In [1]: import numpy as np

In [2]: import numpy.linalg as la

In [3]: np.set_printoptions(precision=3, suppress=True, linewidth=160)

In [4]: M = np.load("a.npy")

In [5]: M
Out[5]: 
array([[0, 0, 1, 1],
       [0, 0, 0, 0],
       [1, 0, 0, 0],
       [1, 0, 0, 0]])

In [6]: print(la.lstsq(M[:-1].T, M[-1])[2])
2

In [7]: np.abs(np.diag(la.qr(M)[1])) > 1e-9
Out[7]: array([ True, False,  True, False])

In [8]: np.unique(M.round(6), axis=0).shape
Out[8]: (3, 4)

In [9]: m1 = np.load("w.npy")

In [10]: print(m1)
[[1 1 1 1 2]
 [1 1 1 1 1]
 [1 1 1 1 1]
 [1 1 1 1 1]
 [2 1 1 1 1]]

In [11]: la.cond(m1) > 100
Out[11]: np.True_

In [12]: arr = np.load("run19.npy")

In [13]: arr
Out[13]: 
array([[ 5.424,  3.717,  4.424],
       [-0.784, -0.521, -1.784],
       [ 3.749,  1.369,  2.749],
       [ 0.827, -0.885, -0.173],
       [-1.403, -0.923, -2.403],
       [-1.196, -1.688, -2.196],
       [-1.813, -2.233, -2.813],
       [ 0.288,  0.477, -0.712],
       [ 0.258,  1.061, -0.742],
       [-2.392, -2.305, -3.392],
       [ 0.216, -0.282, -0.784],
       [-4.509, -0.094, -5.509]])

In [14]: A2 = np.array([[1, 2], [2, 1], [3, 0]])

In [15]: np.einsum("ij,ij->i", arr, arr)
Out[15]: array([62.808,  4.069, 23.486,  1.497,  8.595,  9.102, 16.186,  0.817,  1.743, 22.54 ,  0.741, 50.689])

In [16]: np.vstack([arr, A2.T]).shape
Out[16]: (14, 3)

In [17]: print(la.matrix_rank(np.vstack([arr, A2.T])))
3

In [18]: np.einsum("ij->j", arr)
Out[18]: array([ -1.335,  -2.307, -13.335])
